$ python -q
>>> import numpy as np
>>> np.set_printoptions(precision=3, suppress=True, linewidth=160, sign=" ")
>>> def rnd(a):
...     return np.round(a, 3) + 0
... 
>>> F = np.load("case4.npy")
>>> F
array([[ 0,  0,  9,  0,  0],
       [ 0,  0,  9,  0,  0],
       [ 0,  0,  9,  0,  0],
       [ 0,  0,  9,  0,  0],
       [ 0,  0,  9,  0,  0],
       [ 0,  0,  9,  0,  0],
       [ 0,  0,  9,  0,  0],
       [ 0,  0,  9,  0,  0],
       [ 0,  0,  9,  0,  0],
       [ 0,  0,  9,  0,  0],
       [ 0,  0,  9,  0,  0],
       [ 0,  0,  9,  0,  0]])
>>> # looks like rank 1
>>> U, sv, VT = np.linalg.svd(F)
>>> V = VT[:(sv > 1e-8).sum()]
>>> rng = np.random.default_rng(856282)
>>> x = F[4] + -2 * F[1] + rng.integers(2) * np.eye(5)[3]
>>> x
array([ 0.,  0., -9.,  0.,  0.])
>>> np.diag(V.T @ V)
array([ 0.,  0.,  1.,  0.,  0.])
>>> np.linalg.matrix_rank(np.vstack([F, x]))
np.int64(1)
>>> x = np.array([4, 3, -2, 5, 1])
>>> h1 = np.maximum(F @ x, 0)
>>> np.maximum(F @ x, 0) - np.maximum(-F @ x, 0)
array([-18, -18, -18, -18, -18, -18, -18, -18, -18, -18, -18, -18])
>>> np.flatnonzero(h1 > 1e-9)
array([], dtype=int64)
>>> rnd(np.tanh(F @ x))
array([-1., -1., -1., -1., -1., -1., -1., -1., -1., -1., -1., -1.])
>>> feats = np.loadtxt("m.csv", delimiter=",")
>>> feats
array([[ 0.,  1.,  0.,  0., -6.,  1., -7., -3.],
       [ 0.,  0., -6.,  2., -6., -8., -7., -1.],
       [ 0.,  0.,  0.,  5., -8.,  2.,  5.,  4.],
       [ 0.,  0.,  0.,  0.,  6.,  9., -8., -9.],
       [ 0.,  0.,  0.,  0.,  0., -6.,  7.,  8.],
       [ 0.,  0.,  0.,  0.,  0.,  0.,  1.,  2.],
       [ 0.,  0.,  0.,  0.,  0.,  0.,  0.,  3.],
       [ 0.,  0.,  0.,  0.,  0.,  0.,  0.,  0.]])
>>> np.unique(feats.round(6), axis=0).shape
(8, 8)
>>> rnd(np.trace(np.linalg.pinv(feats) @ feats))
np.float64(7.0)
>>> np.linalg.lstsq(feats[:-1].T, feats[-1])[2]
np.int32(7)
>>> np.allclose(feats[:-1].T @ np.linalg.lstsq(feats[:-1].T, feats[-1])[0], feats[-1])
True
>>> np.linalg.matrix_rank(feats - feats[0, 0] * np.eye(8))
np.int64(7)
>>> feats @ feats
array([[   0.,    0.,   -6.,    2.,   -6.,   28.,  -48.,  -68.],
       [   0.,    0.,    0.,  -30.,   60.,   42.,  -96., -127.],
       [   0.,    0.,    0.,    0.,   30.,   93.,  -94.,  -90.],
       [   0.,    0.,    0.,    0.,    0.,  -36.,   51.,   42.],
       [   0.,    0.,    0.,    0.,    0.,    0.,   -6.,    9.],
       [   0.,    0.,    0.,    0.,    0.,    0.,    0.,    3.],
       [   0.,    0.,    0.,    0.,    0.,    0.,    0.,    0.],
       [   0.,    0.,    0.,    0.,    0.,    0.,    0.,    0.]])
>>> rank = np.linalg.matrix_rank(feats)
>>> rank
np.int64(7)
>>> N = np.linalg.svd(feats)[2][rank:].T
>>> N @ N.T
array([[ 1.,  0.,  0.,  0.,  0.,  0.,  0.,  0.],
       [ 0.,  0.,  0.,  0.,  0.,  0.,  0.,  0.],
       [ 0.,  0.,  0.,  0.,  0.,  0.,  0.,  0.],
       [ 0.,  0.,  0.,  0.,  0.,  0.,  0.,  0.],
       [ 0.,  0.,  0.,  0.,  0.,  0.,  0.,  0.],
       [ 0.,  0.,  0.,  0.,  0.,  0.,  0.,  0.],
       [ 0.,  0.,  0.,  0.,  0.,  0.,  0.,  0.],
       [ 0.,  0.,  0.,  0.,  0.,  0.,  0.,  0.]])
>>> [int(np.linalg.matrix_rank(feats[:, :j + 1])) for j in range(8)]
[0, 1, 2, 3, 4, 5, 6, 7]
>>> np.linalg.matrix_rank(feats.T @ feats), np.linalg.matrix_rank(feats @ feats.T)
(np.int64(7), np.int64(7))
>>> ang = np.radians(60)
>>> r_ = np.eye(8)
>>> r_[3, 3] = r_[1, 1] = np.cos(ang)
>>> r_[3, 1], r_[1, 3] = -np.sin(ang), np.sin(ang)
>>> rnd(r_)
array([[ 1.   ,  0.   ,  0.   ,  0.   ,  0.   ,  0.   ,  0.   ,  0.   ],
       [ 0.   ,  0.5  ,  0.   ,  0.866,  0.   ,  0.   ,  0.   ,  0.   ],
       [ 0.   ,  0.   ,  1.   ,  0.   ,  0.   ,  0.   ,  0.   ,  0.   ],
       [ 0.   , -0.866,  0.   ,  0.5  ,  0.   ,  0.   ,  0.   ,  0.   ],
       [ 0.   ,  0.   ,  0.   ,  0.   ,  1.   ,  0.   ,  0.   ,  0.   ],
       [ 0.   ,  0.   ,  0.   ,  0.   ,  0.   ,  1.   ,  0.   ,  0.   ],
       [ 0.   ,  0.   ,  0.   ,  0.   ,  0.   ,  0.   ,  1.   ,  0.   ],
       [ 0.   ,  0.   ,  0.   ,  0.   ,  0.   ,  0.   ,  0.   ,  1.   ]])
>>> out = feats @ r_.T
>>> np.allclose(np.linalg.norm(feats, axis=1), np.linalg.norm(out, axis=1))
True
>>> rnd(np.abs(out - feats).max(axis=0))
array([ 0.  ,  4.33,  0.  ,  2.5 ,  0.  ,  0.  ,  0.  ,  0.  ])
>>> rnd(out)
array([[ 0.   ,  0.5  ,  0.   , -0.866, -6.   ,  1.   , -7.   , -3.   ],
       [ 0.   ,  1.732, -6.   ,  1.   , -6.   , -8.   , -7.   , -1.   ],
       [ 0.   ,  4.33 ,  0.   ,  2.5  , -8.   ,  2.   ,  5.   ,  4.   ],
       [ 0.   ,  0.   ,  0.   ,  0.   ,  6.   ,  9.   , -8.   , -9.   ],
       [ 0.   ,  0.   ,  0.   ,  0.   ,  0.   , -6.   ,  7.   ,  8.   ],
       [ 0.   ,  0.   ,  0.   ,  0.   ,  0.   ,  0.   ,  1.   ,  2.   ],
       [ 0.   ,  0.   ,  0.   ,  0.   ,  0.   ,  0.   ,  0.   ,  3.   ],
       [ 0.   ,  0.   ,  0.   ,  0.   ,  0.   ,  0.   ,  0.   ,  0.   ]])
>>> rnd(np.linalg.svd(feats, compute_uv=False)), rnd(np.linalg.svd(out, compute_uv=False))
(array([ 21.637,  15.644,  10.342,   4.085,   2.865,   0.489,   0.162,   0.   ]), array([ 21.637,  15.644,  10.342,   4.085,   2.865,   0.489,   0.162,   0.   ]))
>>> feats @ feats
array([[   0.,    0.,   -6.,    2.,   -6.,   28.,  -48.,  -68.],
       [   0.,    0.,    0.,  -30.,   60.,   42.,  -96., -127.],
       [   0.,    0.,    0.,    0.,   30.,   93.,  -94.,  -90.],
       [   0.,    0.,    0.,    0.,    0.,  -36.,   51.,   42.],
       [   0.,    0.,    0.,    0.,    0.,    0.,   -6.,    9.],
       [   0.,    0.,    0.,    0.,    0.,    0.,    0.,    3.],
       [   0.,    0.,    0.,    0.,    0.,    0.,    0.,    0.],
       [   0.,    0.,    0.,    0.,    0.,    0.,    0.,    0.]])
>>> rnd(np.linalg.det(feats))
np.float64(0.0)
>>> X = np.load("test13.npy")
>>> rnd(X)
array([[ 1.84 , -1.38 ,  4.135,  4.104, -7.303,  2.729],
       [-2.285,  1.713, -4.971, -3.743,  6.936, -2.241],
       [ 3.312, -2.484,  6.849,  2.477, -5.409,  0.747],
       [-4.059,  3.044, -7.821,  1.689, -0.816,  3.093],
       [ 1.729, -1.297,  2.851, -4.68 ,  6.589, -4.678],
       [ 3.651, -2.739,  7.44 ,  1.82 , -4.527,  0.05 ],
       [-3.351,  2.513, -6.918, -2.412,  5.323, -0.675],
       [ 2.617, -1.963,  4.67 , -4.167,  5.376, -4.606],
       [-3.83 ,  2.872, -7.273,  2.472, -2.155,  3.664],
       [-0.883,  0.663, -1.154,  4.886, -7.298,  4.507],
       [-0.392,  0.294, -1.357, -4.791,  7.728, -3.905],
       [ 4.056, -3.042,  8.084,  0.532, -2.682, -1.208]])
>>> rnd(np.linalg.norm(feats, "nuc"))
np.float64(55.223)
>>> rnd(np.linalg.norm(feats[2], 1)), rnd(np.linalg.norm(feats[2], np.inf))
(np.float64(24.0), np.float64(8.0))
>>> feats[2] @ feats[5]
np.float64(13.0)
>>> np.linalg.norm(feats, axis=1).argmax()
np.int64(3)
>>> Ac = X - X.mean(axis=0)
>>> V = np.linalg.svd(Ac)[2][:2]
>>> out = Ac - Ac @ V.T @ V
>>> rnd((Ac @ V.T).std(axis=0))
array([ 7.584,  6.496])
>>> rnd(out.std(axis=0))
array([ 0.,  0.,  0.,  0.,  0.,  0.])
>>> np.linalg.norm(out, axis=1).round(6).argmax()
np.int64(0)
>>> Ac = X - X.mean(axis=0)
>>> U, sv, VT = np.linalg.svd(Ac, full_matrices=False)
>>> np.linalg.matrix_rank(Ac)
np.int64(2)
>>> rnd((sv ** 2).sum() ** 2 / (sv ** 4).sum())
np.float64(1.954)
>>> rnd(VT[0] * np.sign(VT[0, np.abs(VT[0]).argmax()]))
array([-0.277,  0.208, -0.587, -0.324,  0.636, -0.162])
>>> np.abs(VT[0]).argmax()
np.int64(4)
>>> W0 = np.load("data.npy")
>>> W0
array([[  0, -11,  -2,   6,   4,   2],
       [ 11,   0,  -9,   8,   3,  -8],
       [  2,   9,   0,  -4,  10,  -7],
       [ -6,  -8,   4,   0,  -2,   1],
       [ -4,  -3, -10,   2,   0,   8],
       [ -2,   8,   7,  -1,  -8,   0]])
>>> idx = rng.permutation(6)
>>> idx
array([ 2,  3,  0,  1,  4,  5])
>>> out = W0[idx][:, idx]
>>> np.diag(out)
array([ 0,  0,  0,  0,  0,  0])
>>> np.trace(out)
np.int64(0)
>>> rnd(np.linalg.det(out)), rnd(np.linalg.det(W0[idx]))
(np.float64(620944.0), np.float64(620944.0))
>>> np.allclose(out, W0)
False
>>> np.allclose(W0 @ W0.T, W0.T @ W0)
True
>>> np.allclose(W0, W0.T)
False
>>> np.linalg.matrix_power(W0, 4)
array([[ 77651,  32502, -52208,  28339,  53277, -65018],
       [ 32502, 151690,  52760, -56304,   4874, -69141],
       [-52208,  52760,  99871, -58695, -52938,  10832],
       [ 28339, -56304, -58695,  46214,  22943,    268],
       [ 53277,   4874, -52938,  22943,  61615, -43442],
       [-65018, -69141,  10832,    268, -43442,  74285]])
>>> W0 @ W0
array([[-181,  -62,   97,  -74,  -81,  140],
       [ -62, -339,  -76,  116,    2,  117],
       [  97,  -76, -250,  111,   99,    8],
       [ -74,  116,  111, -121,  -16,    8],
       [ -81,    2,   99,  -16, -193,   88],
       [ 140,  117,    8,    8,   88, -182]])
>>> x = np.array([-5, 1, 1, -3, 0, 2])
>>> (W0 * x).sum(axis=1)
array([ -27, -104,   -3,   28,   17,   28])
>>> np.linalg.norm(W0 @ x) <= np.linalg.norm(W0, 2) * np.linalg.norm(x) + 1e-9
np.True_
>>> E = np.load("mat.npy")
>>> E
array([[ 2.1,  1. ,  0. ],
       [ 3. ,  1.1,  2. ],
       [ 2. ,  1. ,  0.1]])
>>> out = np.linalg.inv(E)
>>> rnd(E @ out)
array([[ 1.,  0.,  0.],
       [ 0.,  1.,  0.],
       [ 0.,  0.,  1.]])
>>> rnd(np.linalg.inv(out))
array([[ 2.1,  1. ,  0. ],
       [ 3. ,  1.1,  2. ],
       [ 2. ,  1. ,  0.1]])
>>> rnd(np.linalg.det(E) * out)
array([[-1.89, -0.1 ,  2.  ],
       [ 3.7 ,  0.21, -4.2 ],
       [ 0.8 , -0.1 , -0.69]])
>>> np.allclose(out, E.T)
False
>>> rnd(np.linalg.det(E) * np.linalg.det(out))
np.float64(1.0)
>>> rnd(np.linalg.slogdet(E)[0])
np.float64(-1.0)
>>> W1 = np.array([[1, 2, 2, 1, 0, 1],
...     [0, 3, 2, 1, 1, 2],
...     [1, 3, 2, 3, 1, 1],
...     [0, 1, 3, 3, 1, 3],
...     [1, 1, 0, 3, 0, 3],
...     [0, 3, 1, 0, 1, 2]])
>>> coef = np.array([1, 0, -1, -2, -2, -1])
>>> hid = np.maximum(X @ W1 + coef, 0)
>>> rnd((hid > 0).mean(axis=0))
array([ 0.583,  0.5  ,  0.417,  0.583,  0.417,  0.417])
>>> W2 = np.array([[1, 0, 8], [2, 7, 0], [0, 0, 5], [3, 2, 5], [2, 8, 4], [1, 0, 0]])
>>> W1 @ W2
array([[  9,  16,  23],
       [ 13,  31,  19],
       [ 19,  35,  37],
       [ 16,  21,  34],
       [ 15,  13,  23],
       [ 10,  29,   9]])
>>> q, V = np.linalg.qr(E[:, :2])[0], np.linalg.qr(E[:, 2:])[0]
>>> sv = np.linalg.svd(q.T @ V, compute_uv=False)
>>> (sv > 0.9).sum()
np.int64(1)
>>> rnd(np.linalg.norm(q @ q.T - V @ V.T, 2))
np.float64(1.0)
>>> rnd(np.degrees(np.arccos(sv.clip(0, 1))))
array([ 7.272])
>>> np.argsort(-np.linalg.norm(E, axis=0).round(6), kind="stable")[:3]
array([ 0,  2,  1])
>>> rnd(np.abs(np.linalg.svd(E)[2][-1]))
array([ 0.435,  0.885,  0.165])
>>> u = np.array([3, -3, 2])
>>> out = E + np.outer(u, np.eye(3)[0])
>>> rnd(np.linalg.det(out) / np.linalg.det(E)), rnd(1 + np.linalg.solve(E, u)[0])
(np.float64(6.093), np.float64(6.093))
>>> out
array([[ 5.1,  1. ,  0. ],
       [ 0. ,  1.1,  2. ],
       [ 4. ,  1. ,  0.1]])
